>>> import numpy as np
>>> np.set_printoptions(precision=2, suppress=True, linewidth=160, sign=" ")
>>> other = np.array([[3, 3, 0, 1, -1, 1, -2, 1, -3, 3, 3, -1],
...     [3, 0, 0, -3, 1, 0, 0, -3, -2, 0, -1, 2],
...     [2, 0, 1, -1, 3, -3, 1, -1, -2, -1, -1, 1],
...     [3, 1, -3, -1, 3, -3, 2, 1, 2, -3, -1, 1],
...     [1, 1, -2, -2, 0, 1, 0, 3, 3, 2, 3, -2],
...     [2, 0, 0, 2, 0, -2, -3, 2, -3, -3, 0, 3],
...     [-3, -3, -3, 0, 3, 2, 0, 1, 1, 1, -2, -3],
...     [-1, 2, -2, -3, 3, -1, 2, -2, 0, 2, 2, -1],
...     [-3, -1, -2, 1, 1, -1, 0, 3, -1, -3, -3, -1],
...     [3, 0, 0, 2, 1, 1, -1, -2, 3, -3, 3, 0],
...     [-3, 2, 0, -3, -3, 3, 1, -2, 3, 2, -2, -1],
...     [3, -3, 1, 0, 3, 3, 1, 2, 3, 2, 2, 0]])
>>> data = np.triu(other)
>>> data
array([[ 3,  3,  0,  1, -1,  1, -2,  1, -3,  3,  3, -1],
       [ 0,  0,  0, -3,  1,  0,  0, -3, -2,  0, -1,  2],
       [ 0,  0,  1, -1,  3, -3,  1, -1, -2, -1, -1,  1],
       [ 0,  0,  0, -1,  3, -3,  2,  1,  2, -3, -1,  1],
       [ 0,  0,  0,  0,  0,  1,  0,  3,  3,  2,  3, -2],
       [ 0,  0,  0,  0,  0, -2, -3,  2, -3, -3,  0,  3],
       [ 0,  0,  0,  0,  0,  0,  0,  1,  1,  1, -2, -3],
       [ 0,  0,  0,  0,  0,  0,  0, -2,  0,  2,  2, -1],
       [ 0,  0,  0,  0,  0,  0,  0,  0, -1, -3, -3, -1],
       [ 0,  0,  0,  0,  0,  0,  0,  0,  0, -3,  3,  0],
       [ 0,  0,  0,  0,  0,  0,  0,  0,  0,  0, -2, -1],
       [ 0,  0,  0,  0,  0,  0,  0,  0,  0,  0,  0,  0]])
>>> np.round(data @ np.linalg.pinv(data) @ data, 2) + 0
array([[ 3.,  3.,  0.,  1., -1.,  1., -2.,  1., -3.,  3.,  3., -1.],
       [ 0.,  0.,  0., -3.,  1.,  0.,  0., -3., -2.,  0., -1.,  2.],
       [ 0.,  0.,  1., -1.,  3., -3.,  1., -1., -2., -1., -1.,  1.],
       [ 0.,  0.,  0., -1.,  3., -3.,  2.,  1.,  2., -3., -1.,  1.],
       [ 0.,  0.,  0.,  0.,  0.,  1.,  0.,  3.,  3.,  2.,  3., -2.],
       [ 0.,  0.,  0.,  0.,  0., -2., -3.,  2., -3., -3.,  0.,  3.],
       [ 0.,  0.,  0.,  0.,  0.,  0.,  0.,  1.,  1.,  1., -2., -3.],
       [ 0.,  0.,  0.,  0.,  0.,  0.,  0., -2.,  0.,  2.,  2., -1.],
       [ 0.,  0.,  0.,  0.,  0.,  0.,  0.,  0., -1., -3., -3., -1.],
       [ 0.,  0.,  0.,  0.,  0.,  0.,  0.,  0.,  0., -3.,  3.,  0.],
       [ 0.,  0.,  0.,  0.,  0.,  0.,  0.,  0.,  0.,  0., -2., -1.],
       [ 0.,  0.,  0.,  0.,  0.,  0.,  0.,  0.,  0.,  0.,  0.,  0.]])
>>> np.unique(data.round(6), axis=0).shape
(12, 12)
>>> np.linalg.lstsq(data[:-1].T, data[-1])[2]
np.int32(11)
>>> Uu, s, vt = np.linalg.svd(data)
>>> np.argmax(s[:-1] / (s[1:] + 1e-6)) + 1
np.int64(11)
>>> s
array([ 10.69,   8.1 ,   6.66,   5.77,   4.68,   3.39,   2.33,   2.1 ,   1.08,   0.16,   0.05,   0.  ])
>>> other = Uu[:, :11] @ np.diag(s[:11]) @ vt[:11]
>>> np.round(np.abs(data - other).max(), 2)
np.float64(0.0)
>>> round(float(np.linalg.norm(data - other, 2)), 2), s[11]
(0.0, np.float64(0.0))
>>> np.linalg.matrix_rank(other)
np.int64(11)
>>> np.round(np.linalg.norm(data - other) / np.linalg.norm(data), 2)
np.float64(0.0)
>>> x = np.array([-8, 8, -9, -9, -5, -2, 5, 5, 1, -2, 8, -6])
>>> data * x
array([[-24,  24,   0,  -9,   5,  -2, -10,   5,  -3,  -6,  24,   6],
       [  0,   0,   0,  27,  -5,   0,   0, -15,  -2,   0,  -8, -12],
       [  0,   0,  -9,   9, -15,   6,   5,  -5,  -2,   2,  -8,  -6],
       [  0,   0,   0,   9, -15,   6,  10,   5,   2,   6,  -8,  -6],
       [  0,   0,   0,   0,   0,  -2,   0,  15,   3,  -4,  24,  12],
       [  0,   0,   0,   0,   0,   4, -15,  10,  -3,   6,   0, -18],
       [  0,   0,   0,   0,   0,   0,   0,   5,   1,  -2, -16,  18],
       [  0,   0,   0,   0,   0,   0,   0, -10,   0,  -4,  16,   6],
       [  0,   0,   0,   0,   0,   0,   0,   0,  -1,   6, -24,   6],
       [  0,   0,   0,   0,   0,   0,   0,   0,   0,   6,  24,   0],
       [  0,   0,   0,   0,   0,   0,   0,   0,   0,   0, -16,   6],
       [  0,   0,   0,   0,   0,   0,   0,   0,   0,   0,   0,   0]])
>>> data @ (2 * x)
array([ 20, -30, -46,  18,  96, -32,  12,  16, -26,  60, -20,   0])
>>> np.einsum("ij,j->i", data, x)
array([ 10, -15, -23,   9,  48, -16,   6,   8, -13,  30, -10,   0])
>>> data @ np.ones(12)
array([ 8., -6., -3.,  1., 10., -6., -2.,  1., -8.,  0., -3.,  0.])
>>> np.sign((data @ x).round(6))
array([ 1, -1, -1,  1,  1, -1,  1,  1, -1,  1, -1,  0])
>>> np.linalg.norm(data @ x) <= np.linalg.norm(data, 2) * np.linalg.norm(x) + 1e-9
np.True_
>>> F = np.loadtxt("w.csv", delimiter=",")
>>> F
array([[ -6.45,  15.95,   5.55,  -6.7 ],
       [ -4.41,  11.34,   4.66,  -4.83],
       [ -3.78,   9.95,   4.36,  -4.27],
       [ -2.11,   6.34,   3.45,  -2.79],
       [ -0.8 ,   3.62,   2.61,  -1.67],
       [  0.54,   0.92,   1.51,  -0.55],
       [  1.32,  -0.66,   0.45,   0.14],
       [  1.33,  -0.89,  -0.02,   0.27],
       [  1.23,  -0.84,  -0.12,   0.27],
       [  1.04,  -0.72,  -0.19,   0.23],
       [  1.03,  -0.7 ,  -0.2 ,   0.23],
       [  1.01,  -0.69,  -0.2 ,   0.23],
       [ -0.87,   0.45,   0.44,  -0.15],
       [ -2.82,   0.89,   1.87,  -0.27],
       [ -4.5 ,   0.64,   3.5 ,  -0.13],
       [ -4.69,   0.57,   3.71,  -0.1 ],
       [ -8.84,  -3.11,   9.31,   1.46],
       [-11.86,  -8.93,  14.85,   3.85],
       [-13.31, -12.95,  18.07,   5.48],
       [-15.04, -19.05,  22.48,   7.96]])
>>> cov = np.cov(F, rowvar=False)
>>> np.argsort(-F.std(axis=0).round(6), kind="stable")
array([ 1,  2,  0,  3])
>>> np.polyfit(F[:, 0], F[:, 2], 1)
array([-1.22,  0.43])
>>> np.round(np.linalg.eigvalsh(cov)[::-1], 2) + 0
array([ 110.8 ,   29.09,    0.74,    0.  ])
>>> cov
array([[ 26.48,  20.  , -32.19,  -8.68],
       [ 20.  ,  61.11, -32.1 , -25.85],
       [-32.19, -32.1 ,  42.09,  13.71],
       [ -8.68, -25.85,  13.71,  10.95]])
>>> F.std(axis=0)
array([ 5.02,  7.62,  6.32,  3.22])
>>> Uu, s, vt = np.linalg.svd(F, full_matrices=False)
>>> Uu.shape, s.shape, vt.shape
((20, 4), (4,), (4, 4))
>>> s.round(2) + 0
array([ 50.12,  29.4 ,   4.1 ,   0.  ])
>>> np.cumsum(s ** 2) / np.sum(s ** 2)
array([ 0.74,  1.  ,  1.  ,  1.  ])
